In [1]: import numpy as np

In [2]: import numpy.linalg as la

In [3]: np.set_printoptions(suppress=True, linewidth=160)

In [4]: def tidy(a):
   ...:     return np.round(a, 3) + 0
   ...: 

In [5]: arr = np.array([[2, -1, 0, 2, 0, -1],
   ...:     [1, -1, 1, 1, 0, 2],
   ...:     [2, -1, 0, 0, -2, 1],
   ...:     [-2, 1, 1, 2, 2, 2]])

In [6]: arr
Out[6]: 
array([[ 2, -1,  0,  2,  0, -1],
       [ 1, -1,  1,  1,  0,  2],
       [ 2, -1,  0,  0, -2,  1],
       [-2,  1,  1,  2,  2,  2]])

In [7]: C2 = arr.T @ arr

In [8]: tidy(la.svd(arr, compute_uv=False) ** 2)
Out[8]: array([23.647, 15.265,  6.599,  0.489])

In [9]: (arr @ arr.T).shape
Out[9]: (4, 4)

In [10]: tidy(la.eigvalsh(C2)[::-1])
Out[10]: array([23.647, 15.265,  6.599,  0.489,  0.   ,  0.   ])

In [11]: la.matrix_rank(C2)
Out[11]: np.int64(4)

In [12]: np.diag(C2)
Out[12]: array([13,  4,  2,  9,  8, 10])

In [13]: theta = np.radians(90)

In [14]: r_ = np.eye(6)

In [15]: r_[0, 0] = r_[1, 1] = np.cos(theta)

In [16]: r_[0, 1], r_[1, 0] = -np.sin(theta), np.sin(theta)

In [17]: tidy(r_)
Out[17]: 
array([[ 0., -1.,  0.,  0.,  0.,  0.],
       [ 1.,  0.,  0.,  0.,  0.,  0.],
       [ 0.,  0.,  1.,  0.,  0.,  0.],
       [ 0.,  0.,  0.,  1.,  0.,  0.],
       [ 0.,  0.,  0.,  0.,  1.,  0.],
       [ 0.,  0.,  0.,  0.,  0.,  1.]])

In [18]: A2 = arr @ r_.T

In [19]: tidy(la.det(r_)), np.trace(r_)
Out[19]: (np.float64(1.0), np.float64(4.0))

In [20]: np.allclose(arr @ arr.T, A2 @ A2.T)
Out[20]: True

In [21]: W = np.array([[0, 8, 3], [9, 2, 2], [9, 9, 0], [9, 3, 3], [6, 9, 3], [9, 4, 2]])

In [22]: c = np.array([-4, -9, 4])

In [23]: hid = np.maximum(arr @ W + c, 0)

In [24]: la.matrix_rank(hid)
Out[24]: np.int64(3)

In [25]: (hid > 0).astype(int)
Out[25]: 
array([[0, 1, 1],
       [1, 1, 1],
       [0, 0, 1],
       [1, 1, 1]])

In [26]: W2 = np.array([[3, -5], [3, -1], [1, 0]])

In [27]: W @ W2
Out[27]: 
array([[ 27,  -8],
       [ 35, -47],
       [ 54, -54],
       [ 39, -48],
       [ 48, -39],
       [ 41, -49]])

In [28]: A2 = arr / la.norm(arr, axis=1, keepdims=True)

In [29]: C2 = A2 @ A2.T

In [30]: tidy(C2)
Out[30]: 
array([[ 1.   ,  0.335,  0.4  , -0.224],
       [ 0.335,  1.   ,  0.559,  0.333],
       [ 0.4  ,  0.559,  1.   , -0.522],
       [-0.224,  0.333, -0.522,  1.   ]])

In [31]: np.argwhere(np.triu(np.abs(C2) > 0.95, 1))
Out[31]: array([], shape=(0, 2), dtype=int64)

In [32]: tidy(la.norm(A2, axis=1))
Out[32]: array([1., 1., 1., 1.])

In [33]: tidy(np.degrees(np.arccos(np.clip(C2[0, 3], -1, 1))))
Out[33]: np.float64(102.921)

In [34]: tidy(C2[0])
Out[34]: array([ 1.   ,  0.335,  0.4  , -0.224])

In [35]: (np.abs(C2) > 0.9).astype(int)
Out[35]: 
array([[1, 0, 0, 0],
       [0, 1, 0, 0],
       [0, 0, 1, 0],
       [0, 0, 0, 1]])

In [36]: (C2 - 2 * np.eye(4)).round(6).argmax(axis=1)
Out[36]: array([2, 2, 1, 1])

In [37]: f = np.array([1, 4, 4])

In [38]: tidy(np.polyval(f, C2[1]))
Out[38]: array([5.454, 9.   , 6.549, 5.444])

In [39]: tidy(np.convolve(C2[1], f))
Out[39]: array([0.335, 2.342, 5.901, 6.569, 3.569, 1.333])

In [40]: tidy(np.cross(C2[1, :3], C2[2, :3]))
Out[40]: array([ 0.687, -0.112, -0.212])

In [41]: W0 = np.load("m.npy")

In [42]: W0
Out[42]: 
array([[ 0.702, -2.775,  0.29 ,  0.849],
       [-2.648,  1.381, -0.204,  0.194],
       [ 0.826, -2.008, -1.199,  1.688],
       [-0.918,  0.113,  0.534,  2.803],
       [ 0.479, -1.842, -0.071, -2.318],
       [ 2.196, -1.267, -1.518, -0.52 ],
       [ 0.253,  0.457, -0.943, -2.8  ],
       [ 0.477,  2.258, -1.84 , -0.537],
       [ 0.692,  2.61 , -0.259, -1.282],
       [ 0.712, -2.242,  0.007,  1.862],
       [ 2.155, -1.248,  0.4  , -1.624],
       [ 0.481,  1.016,  1.684, -2.214],
       [-2.234, -1.893, -0.5  , -0.423],
       [ 1.473, -2.247, -1.287,  0.356],
       [ 2.788,  0.08 ,  1.03 , -0.397],
       [ 0.786, -0.678,  0.175,  2.809],
       [ 0.154, -1.774,  0.976,  2.208],
       [-1.527,  0.467, -2.512, -0.376],
       [ 0.684,  0.488,  2.37 , -1.637]])

In [43]: labels = W0[:, 3] > np.median(W0[:, 3])

In [44]: f = W0[labels].mean(axis=0) - W0[~labels].mean(axis=0)

In [45]: tidy(f)
Out[45]: array([-0.846, -1.151, -0.393,  2.752])

In [46]: ((W0 - W0.mean(axis=0)) @ f > 0).astype(int)
Out[46]: array([1, 1, 1, 1, 0, 0, 0, 0, 0, 1, 0, 0, 1, 1, 0, 1, 1, 1, 0])

In [47]: tidy((((W0 - W0.mean(axis=0)) @ f > 0) == labels).mean())
Out[47]: np.float64(0.947)
